% python3 -q
>>> import numpy as np
>>> np.set_printoptions(precision=3, suppress=True, linewidth=100, sign=" ")
>>> rd = lambda a: np.round(a, 3) + 0
>>> rng = np.random.default_rng(89085)
>>> A = np.triu(rng.random((3, 3)) < 0.8, 1).astype(int)
>>> A = A + A.T
>>> print(A)
[[ 0  1  1]
 [ 1  0  1]
 [ 1  1  0]]
>>> # symmetric
>>> print(A @ np.ones(3))
[ 2.  2.  2.]
>>> print(np.fft.fft(A[0]))
[ 2.+0.j -1.+0.j -1.+0.j]
>>> print(rd(np.linalg.eigvalsh(A).min()))
-1.0
>>> print(np.all(np.linalg.eigvalsh(A) > 0))
False
>>> ev, vecs = np.linalg.eig(A)
>>> print(rd(ev))
[-1.  2. -1.]
>>> print(rd(np.sort(np.linalg.eigvals(A @ A))))
[ 1.  1.  4.]
>>> print(rd(A @ vecs[:, 0] - ev[0] * vecs[:, 0]))
[ 0.  0.  0.]
>>> print(rd(np.sort(np.linalg.eigvals(A.T))))
[-1. -1.  2.]
>>> print(rd(np.prod(ev)))
2.0
>>> ev, vecs = np.linalg.eigh(A)
>>> print(rd(np.abs(vecs[:, -1])))
[ 0.577  0.577  0.577]
>>> print(rd(np.linalg.svd(A, compute_uv=False)))
[ 2.  1.  1.]
>>> print(ev.sum(), np.trace(A))
0.0 0
>>> print(rd(vecs @ np.diag(ev) @ vecs.T))
[[ 0.  1.  1.]
 [ 1.  0.  1.]
 [ 1.  1.  0.]]
>>> print(rd(np.linalg.eigvalsh(A @ A)))
[ 1.  1.  4.]
>>> print(np.trace(A))
0
>>> print(rd(np.linalg.det(A)))
2.0
>>> print(np.allclose(A, A.T))
True
>>> print(rd(np.abs(np.linalg.eigvals(A)).max()))
2.0
>>> print((A - A.T) / 2)
[[ 0.  0.  0.]
 [ 0.  0.  0.]
 [ 0.  0.  0.]]
>>> m1 = np.load("block8.npy")
>>> print(m1)
[[  0  -8  -8   0   0   0]
 [  0 -16 -24   0   0   0]
 [-24   0   0   0   0   0]
 [  0   6   6   0  -5  -5]
 [  0  12  18   0 -10 -15]
 [ 18   0   0 -15   0   0]]
>>> A2 = np.array([[1, 1], [0, 2], [1, 1], [1, -2], [-1, 1], [-2, -1]])
>>> print(np.linalg.matrix_rank(np.vstack([m1, A2.T])))
6
>>> print(np.vstack([m1, A2.T]).shape)
(8, 6)
>>> print((m1 - m1.T) / 2)
[[  0.   -4.    8.    0.    0.   -9. ]
 [  4.    0.  -12.   -3.   -6.    0. ]
 [ -8.   12.    0.   -3.   -9.    0. ]
 [  0.    3.    3.    0.   -2.5   5. ]
 [  0.    6.    9.    2.5   0.   -7.5]
 [  9.    0.    0.   -5.    7.5   0. ]]
>>> print(np.allclose(m1 @ m1.T, m1.T @ m1))
False
>>> print(np.allclose(m1, m1.T))
False
>>> print(rd(np.abs(np.linalg.eigvals(m1)).max()))
25.766
>>> print(rd(np.sort(np.abs(np.linalg.eigvals(m1)))))
[  4.826   4.826   7.721   7.721  16.103  25.766]
>>> print(np.trace(m1))
-26
>>> print(np.linalg.matrix_power(m1, 3))
[[ -4608  -3584  -4608      0      0      0]
 [ -9216  -8704 -10752      0      0      0]
 [ -4608  -3072  -4608      0      0      0]
 [  6966   5418   6966  -1125   -875  -1125]
 [ 13932  13158  16254  -2250  -2125  -2625]
 [  6966   4644   6966  -1125   -750  -1125]]
>>> x = np.array([2, 3, 0, -1, -1, -2])
>>> y = m1 @ x
>>> print(y)
[-24 -48 -48  33  76  51]
>>> print(rd(np.linalg.solve(m1, 5 * y)))
[ 10.  15.   0.  -5.  -5. -10.]
>>> print(rd(np.linalg.solve(m1.T, m1[2])))
[ 0.  0.  1.  0.  0.  0.]
>>> print(rd(np.linalg.solve(m1, m1[:, 4])))
[ 0.  0.  0.  0.  1.  0.]
